$ ipython --no-banner

In [1]: import numpy as np

In [2]: import numpy.linalg as la

In [3]: np.set_printoptions(precision=4, suppress=True, linewidth=140)

In [4]: rd = lambda a: np.round(a, 4) + 0

In [5]: X = np.loadtxt("test3.csv", delimiter=",")

In [6]: X
Out[6]: 
array([[-4.1906,  3.8534,  1.1342],
       [ 3.0346,  0.8262, -6.7109],
       [ 2.4477,  0.4918, -5.0103],
       [ 2.4073,  1.684 , -6.9089],
       [ 1.2024, -0.2937, -1.5941],
       [ 7.2191, -2.9143, -7.7757],
       [ 3.0372, -1.3293, -3.0091],
       [-5.3785,  1.956 ,  6.3592],
       [-6.6189,  4.3639,  4.2334],
       [ 2.3379,  0.572 , -4.9919],
       [ 6.6991, -2.2577, -7.8907],
       [ 2.9572, -2.4217, -1.2182],
       [ 4.6613, -3.3505, -2.848 ],
       [-3.5148, -1.372 ,  8.3239],
       [ 9.0314, -4.9621, -7.473 ],
       [ 2.373 , -2.7246,  0.4001],
       [ 1.8231,  2.3445, -6.8921],
       [ 3.0303, -1.3158, -3.089 ],
       [ 4.2327, -3.8697, -1.1169]])

In [7]: Y = np.c_[X[:, :1] @ np.array([[2]]), np.array([3, 3, 0, 2, 1, 2, 2, 0, 1, 3, 3, 1, 3, 2, 3, 3, 0, 2, 0])]

In [8]: Y
Out[8]: 
array([[ -8.3812,   3.    ],
       [  6.0692,   3.    ],
       [  4.8954,   0.    ],
       [  4.8146,   2.    ],
       [  2.4048,   1.    ],
       [ 14.4382,   2.    ],
       [  6.0744,   2.    ],
       [-10.757 ,   0.    ],
       [-13.2378,   1.    ],
       [  4.6758,   3.    ],
       [ 13.3982,   3.    ],
       [  5.9144,   1.    ],
       [  9.3226,   3.    ],
       [ -7.0296,   2.    ],
       [ 18.0628,   3.    ],
       [  4.746 ,   3.    ],
       [  3.6462,   0.    ],
       [  6.0606,   2.    ],
       [  8.4654,   0.    ]])

In [9]: rd(la.lstsq(X, Y[:, 0])[0])
Out[9]: array([2., 0., 0.])

In [10]: la.matrix_rank(Y)
Out[10]: np.int64(2)

In [11]: rd(la.norm(la.qr(X)[0].T @ Y, axis=0) ** 2 / ((Y ** 2).sum(axis=0) + 1e-12))
Out[11]: array([1.    , 0.2878])

In [12]: Ac = (X - X.mean(axis=0)) / X.std(axis=0)

In [13]: rd(Ac.std(axis=0))
Out[13]: array([1., 1., 1.])

In [14]: np.argwhere(np.abs(Ac) > 2)
Out[14]: 
array([[ 8,  0],
       [13,  2]])

In [15]: c = la.lstsq(np.delete(Ac, 0, axis=1), Ac[:, 0])[0]

In [16]: rd(1 - np.var(Ac[:, 0] - np.delete(Ac, 0, axis=1) @ c))
Out[16]: np.float64(0.9998)

In [17]: P = X @ la.solve(X.T @ X, X.T)

In [18]: rd(la.eigvalsh(P))
Out[18]: array([0., 0., 0., 0., 0., 0., 0., 0., 0., 0., 0., 0., 0., 0., 0., 0., 1., 1., 1.])

In [19]: dist = la.norm(X[:, None] - X[None], axis=-1)

In [20]: dist[12].round(6).argsort(kind="stable")[:4]
Out[20]: array([12, 18, 11,  6])

In [21]: dist.shape
Out[21]: (19, 19)

In [22]: rd(dist[:5, :5])
Out[22]: 
array([[ 0.    , 11.0866,  9.65  , 10.6269,  7.3298],
       [11.0866,  0.    ,  1.8298,  1.081 ,  5.5491],
       [ 9.65  ,  1.8298,  0.    ,  2.2422,  3.72  ],
       [10.6269,  1.081 ,  2.2422,  0.    ,  5.7974],
       [ 7.3298,  5.5491,  3.72  ,  5.7974,  0.    ]])

In [23]: u = np.array([0, 1, 1, 2, 2, 2, 0])

In [24]: arr = 2 * np.eye(7) + np.outer(u, u)

In [25]: arr
Out[25]: 
array([[2., 0., 0., 0., 0., 0., 0.],
       [0., 3., 1., 2., 2., 2., 0.],
       [0., 1., 3., 2., 2., 2., 0.],
       [0., 2., 2., 6., 4., 4., 0.],
       [0., 2., 2., 4., 6., 4., 0.],
       [0., 2., 2., 4., 4., 6., 0.],
       [0., 0., 0., 0., 0., 0., 2.]])

In [26]: x0 = np.array([3, 1, 1, 3, 1, 1, 3])

In [27]: y = arr @ x0

In [28]: c, lr = np.zeros(7), 1 / la.norm(arr, 2) ** 2

In [29]: for i in range(50):
    ...:     c -= lr * arr.T @ (arr @ c - y)
    ...:     if i % 10 == 0: print(i, round(la.norm(arr @ c - y), 4))
    ...: 
0 8.9604
10 7.6548
20 6.5394
30 5.5865
40 4.7725

In [30]: rd(la.cond(arr))
Out[30]: np.float64(8.0)

In [31]: rd(c)
Out[31]: array([1.6349, 0.935 , 0.935 , 2.415 , 1.325 , 1.325 , 1.6349])

In [32]: rng = np.random.default_rng(781343)

In [33]: lab = rng.permutation(7)

In [34]: lab
Out[34]: array([4, 6, 3, 1, 5, 2, 0])

In [35]: Y = arr[lab][:, lab]

In [36]: Y
Out[36]: 
array([[6., 0., 4., 2., 4., 2., 0.],
       [0., 2., 0., 0., 0., 0., 0.],
       [4., 0., 6., 2., 4., 2., 0.],
       [2., 0., 2., 3., 2., 1., 0.],
       [4., 0., 4., 2., 6., 2., 0.],
       [2., 0., 2., 1., 2., 3., 0.],
       [0., 0., 0., 0., 0., 0., 2.]])

In [37]: np.trace(Y)
Out[37]: np.float64(28.0)

In [38]: rd(np.sort(np.abs(la.eigvals(Y))))
Out[38]: array([ 2.,  2.,  2.,  2.,  2.,  2., 16.])

In [39]: rd(la.det(Y)), rd(la.det(arr[lab]))
Out[39]: (np.float64(1024.0), np.float64(1024.0))

In [40]: np.allclose(Y, arr)
Out[40]: False
